$ python3 -q
>>> import numpy as np
>>> from numpy import linalg as LA
>>> np.set_printoptions(precision=3, suppress=True, linewidth=200)
>>> def rnd(a):
...     return np.round(a, 3) + 0
... 
>>> m1 = np.array([[6.3, -1.0, 9.0, 9.0],
...     [8.0, 0.3, 8.0, -3.0],
...     [3.0, 0.0, 0.3, 7.0],
...     [6.0, -1.0, 9.0, 9.3]])
>>> rnd(np.diff(m1, axis=0))
array([[  1.7,   1.3,  -1. , -12. ],
       [ -5. ,  -0.3,  -7.7,  10. ],
       [  3. ,  -1. ,   8.7,   2.3]])
>>> np.abs(m1).max()
np.float64(9.3)
>>> m1.sum(axis=0)
array([23.3, -1.7, 26.3, 22.3])
>>> rnd(m1 - m1[0])
array([[  0. ,   0. ,   0. ,   0. ],
       [  1.7,   1.3,  -1. , -12. ],
       [ -3.3,   1. ,  -8.7,  -2. ],
       [ -0.3,   0. ,   0. ,   0.3]])
>>> LA.rank(m1)
Traceback (most recent call last):
  File "<python-input-9>", line 1, in <module>
    LA.rank(m1)
    ^^^^^^^
AttributeError: module 'numpy.linalg' has no attribute 'rank'
>>> U, sigma, Vt = LA.svd(m1)
>>> np.argmax(sigma[:-1] / (sigma[1:] + 1e-6)) + 1
np.int64(3)
>>> other = U[:, :3] @ np.diag(sigma[:3]) @ Vt[:3]
>>> LA.matrix_rank(other)
np.int64(3)
>>> rnd(other)
array([[ 6.294, -0.965,  9.006,  9.002],
       [ 8.   ,  0.298,  8.   , -3.   ],
       [ 3.   , -0.002,  0.3  ,  7.   ],
       [ 6.006, -1.033,  8.995,  9.298]])
>>> rnd(LA.norm(m1 - other, 2)), rnd(sigma[3])
(np.float64(0.049), np.float64(0.049))
>>> LA.matrix_rank(m1, rtol=0.05)
np.int64(3)
>>> def softmax(z):
...     e = np.exp(z - z.max(axis=-1, keepdims=True))
...     return e / e.sum(axis=-1, keepdims=True)
... 
>>> rnd(softmax(other).sum(axis=1))
array([1., 1., 1., 1.])
>>> rnd(softmax(10 * other[3]))
array([0.   , 0.   , 0.046, 0.954])
>>> att = other @ other.T / np.sqrt(4)
>>> rnd(softmax(att))
array([[0.4  , 0.   , 0.   , 0.6  ],
       [0.   , 1.   , 0.   , 0.   ],
       [0.354, 0.   , 0.   , 0.646],
       [0.379, 0.   , 0.   , 0.621]])
>>> rnd(softmax(att + np.triu(np.full(att.shape, -np.inf), 1)))
array([[1.   , 0.   , 0.   , 0.   ],
       [0.   , 1.   , 0.   , 0.   ],
       [1.   , 0.   , 0.   , 0.   ],
       [0.379, 0.   , 0.   , 0.621]])
